>>> import numpy as np
>>> import numpy.linalg as la
>>> np.set_printoptions(precision=3, suppress=True, linewidth=160)
>>> data = np.array([[-0.8, 1.4, -0.1, 1.0, -1.7],
...     [0.0, 0.0, 0.08, -0.12, 0.52],
...     [0.08, -0.14, -0.31, 0.38, -1.91],
...     [1.36, -2.38, -0.25, -1.07, 0.16],
...     [-1.12, 1.96, 0.06, 1.1, -1.08],
...     [-0.96, 1.68, -0.08, 1.14, -1.78]])
>>> rank = la.matrix_rank(data)
>>> rank
np.int64(2)
>>> ns = la.svd(data)[2][rank:].T
>>> ns.shape
(5, 3)
>>> [int(la.matrix_rank(data[:i])) for i in range(1, len(data) + 1)]
[1, 2, 2, 2, 2, 2]
>>> np.allclose(data @ ns, 0)
True
>>> Uu, sv, Vh = la.svd(data, full_matrices=False)
>>> Uu.shape, sv.shape, Vh.shape
((6, 5), (5,), (5, 5))
>>> sv.round(3) + 0
array([5.429, 2.382, 0.   , 0.   , 0.   ])
>>> np.cumsum(sv ** 2) / np.sum(sv ** 2)
array([0.839, 1.   , 1.   , 1.   , 1.   ])
>>> np.round(Uu.T @ data @ Vh.T, 3) + 0
array([[5.429, 0.   , 0.   , 0.   , 0.   ],
       [0.   , 2.382, 0.   , 0.   , 0.   ],
       [0.   , 0.   , 0.   , 0.   , 0.   ],
       [0.   , 0.   , 0.   , 0.   , 0.   ],
       [0.   , 0.   , 0.   , 0.   , 0.   ]])
>>> np.round(np.abs(Vh[0]), 3) + 0
array([0.381, 0.667, 0.   , 0.404, 0.497])
>>> np.round(Uu.T @ Uu, 3) + 0
array([[1., 0., 0., 0., 0.],
       [0., 1., 0., 0., 0.],
       [0., 0., 1., 0., 0.],
       [0., 0., 0., 1., 0.],
       [0., 0., 0., 0., 1.]])
>>> feats = np.load("data.npy")
>>> feats
array([[3, 0, 0, 0, 0],
       [0, 0, 0, 0, 0],
       [3, 2, 0, 0, 0],
       [0, 0, 0, 1, 0],
       [2, 1, 3, 3, 3]])
>>> Uu, sv, Vh = la.svd(feats)
>>> vecs = Vh[:(sv > 1e-8).sum()]
>>> rng = np.random.default_rng(718652)
>>> vec = feats[4] + 4 * feats[3] + rng.integers(2) * np.eye(5)[0]
>>> vec
array([3., 1., 3., 7., 3.])
>>> np.round(vecs.T @ vecs, 3) + 0
array([[1. , 0. , 0. , 0. , 0. ],
       [0. , 1. , 0. , 0. , 0. ],
       [0. , 0. , 0.5, 0. , 0.5],
       [0. , 0. , 0. , 1. , 0. ],
       [0. , 0. , 0.5, 0. , 0.5]])
>>> np.allclose(vecs.T @ vecs @ vec, vec)
True
>>> round(la.norm(vec - vecs.T @ vecs @ vec), 3)
np.float64(0.0)
>>> Q, _ = la.qr(np.array([[-1.1, -0.1, 0.3, 0.4],
...     [0.6, 1.9, 0.5, -1.0],
...     [-3.0, -1.2, -0.8, -2.2],
...     [0.9, 0.3, 0.4, -1.2]]))
>>> vecs, _ = la.qr(np.array([[0.5, 1.2, 0.0, -0.4, -0.2],
...     [-1.5, -0.9, -0.9, 0.0, -0.5],
...     [0.6, -0.2, -0.6, 0.1, -0.2],
...     [-0.7, -0.1, 0.3, -0.1, 0.2],
...     [0.9, -0.4, -0.4, -0.6, -1.2]]))
>>> sv = 20 * 0.5 ** np.arange(4)
>>> mat = Q[:, :4] * sv @ vecs[:4]
>>> mat
array([[-1.648,  5.646,  2.734,  4.57 , -2.118],
       [-7.66 , -5.326,  4.293, -0.204, -1.104],
       [ 4.376, 12.443, 11.18 ,  4.454,  0.75 ],
       [-0.697, -3.414, -3.611, -1.669, -3.121]])
>>> np.unique(data.round(6), axis=0).shape
(6, 5)
>>> np.abs(np.diag(la.qr(data)[1])) > 1e-9
array([ True, False,  True, False, False])
>>> la.lstsq(data[:-1].T, data[-1])[2]
np.int32(2)
>>> np.round(data @ la.pinv(data) @ data, 3) + 0
array([[-0.8 ,  1.4 , -0.1 ,  1.  , -1.7 ],
       [ 0.  ,  0.  ,  0.08, -0.12,  0.52],
       [ 0.08, -0.14, -0.31,  0.38, -1.91],
       [ 1.36, -2.38, -0.25, -1.07,  0.16],
       [-1.12,  1.96,  0.06,  1.1 , -1.08],
       [-0.96,  1.68, -0.08,  1.14, -1.78]])
>>> th = np.radians(60)
>>> r_ = np.eye(5)
>>> r_[1, 1] = r_[4, 4] = np.cos(th)
>>> r_[1, 4], r_[4, 1] = -np.sin(th), np.sin(th)
>>> r_
array([[ 1.   ,  0.   ,  0.   ,  0.   ,  0.   ],
       [ 0.   ,  0.5  ,  0.   ,  0.   , -0.866],
       [ 0.   ,  0.   ,  1.   ,  0.   ,  0.   ],
       [ 0.   ,  0.   ,  0.   ,  1.   ,  0.   ],
       [ 0.   ,  0.866,  0.   ,  0.   ,  0.5  ]])
>>> Y = mat @ r_.T
>>> Y
array([[-1.648,  4.657,  2.734,  4.57 ,  3.831],
       [-7.66 , -1.707,  4.293, -0.204, -5.164],
       [ 4.376,  5.572, 11.18 ,  4.454, 11.151],
       [-0.697,  0.996, -3.611, -1.669, -4.517]])
>>> la.svd(mat, compute_uv=False), la.svd(Y, compute_uv=False)
(array([20. , 10. ,  5. ,  2.5]), array([20. , 10. ,  5. ,  2.5]))
>>> blk = np.stack([mat, 3 * mat, mat[::-1]])
>>> np.einsum("bij,cij->bc", blk, blk)
array([[ 531.25 , 1593.75 , -165.11 ],
       [1593.75 , 4781.25 , -495.329],
       [-165.11 , -495.329,  531.25 ]])
>>> la.matrix_rank(blk)
array([4, 4, 4])
>>> la.norm(blk, axis=(1, 2))
array([23.049, 69.147, 23.049])
>>> (blk @ mat.T).shape
(3, 4, 4)
>>> A = np.loadtxt("x.csv", delimiter=",")
>>> A
array([[ -2.476,  -7.905,   1.877,  12.661,  12.491,   1.02 ],
       [  6.58 ,   3.598,   2.735,  -2.362,  -0.112,   4.705],
       [ -4.258,  -7.793,   2.97 ,  11.713,  11.972,   1.131],
       [  7.774,   4.365,   2.941,  -3.523,  -0.241,   5.887],
       [  9.579,   4.029,   2.215,  -2.773,  -0.113,   4.306],
       [  8.219,   3.856,   3.897,  -3.249,  -0.043,   3.795],
       [  7.296,   4.688,   1.839,  -2.035,   0.128,   4.967],
       [  7.362,   3.732,   4.192,  -3.628,   0.512,   6.072],
       [ -4.066,  -8.867,   2.72 ,  11.94 ,  13.382,   0.367],
       [  5.692,   4.115,   2.663,  -2.272,  -2.114,   4.099],
       [ -3.541,  -8.388,   1.988,  12.95 ,  13.511,   2.04 ],
       [ -1.293,  -6.513,  -0.147,  10.903,  11.584,  -0.639],
       [  7.285,   3.969,   2.003,  -2.505,  -1.484,   3.791],
       [  7.71 ,   3.43 ,   3.368,  -1.401,   0.199,   2.906],
       [ -4.413,  -7.567,   2.731,  14.136,  13.15 ,  -0.52 ],
       [ -3.324,  -7.47 ,   2.789,  10.74 ,  11.983,   1.984],
       [ -3.112,  -6.139,   1.102,  12.086,  13.962,   3.221],
       [  8.344,   4.865,   3.76 ,  -3.63 ,  -1.213,   3.797],
       [ -3.202, -10.289,   2.339,  12.215,  12.438,   0.634],
       [  6.769,   6.017,   1.697,  -3.841,   0.18 ,   6.491],
       [  7.103,   3.692,  -0.185,  -2.016,  -0.205,   5.645],
       [ -1.962,  -5.739,   2.365,  13.041,  13.193,   1.306],
       [ -4.284,  -7.125,   3.715,  13.132,  12.596,  -0.11 ],
       [ -3.824,  -6.619,   2.513,  10.768,  14.06 ,   0.579],
       [ -3.265,  -8.595,   1.72 ,  12.623,  13.657,   1.696]])
>>> blk = np.stack([A, 2 * A, A[::-1]])
>>> la.matrix_rank(blk)
array([6, 6, 6])
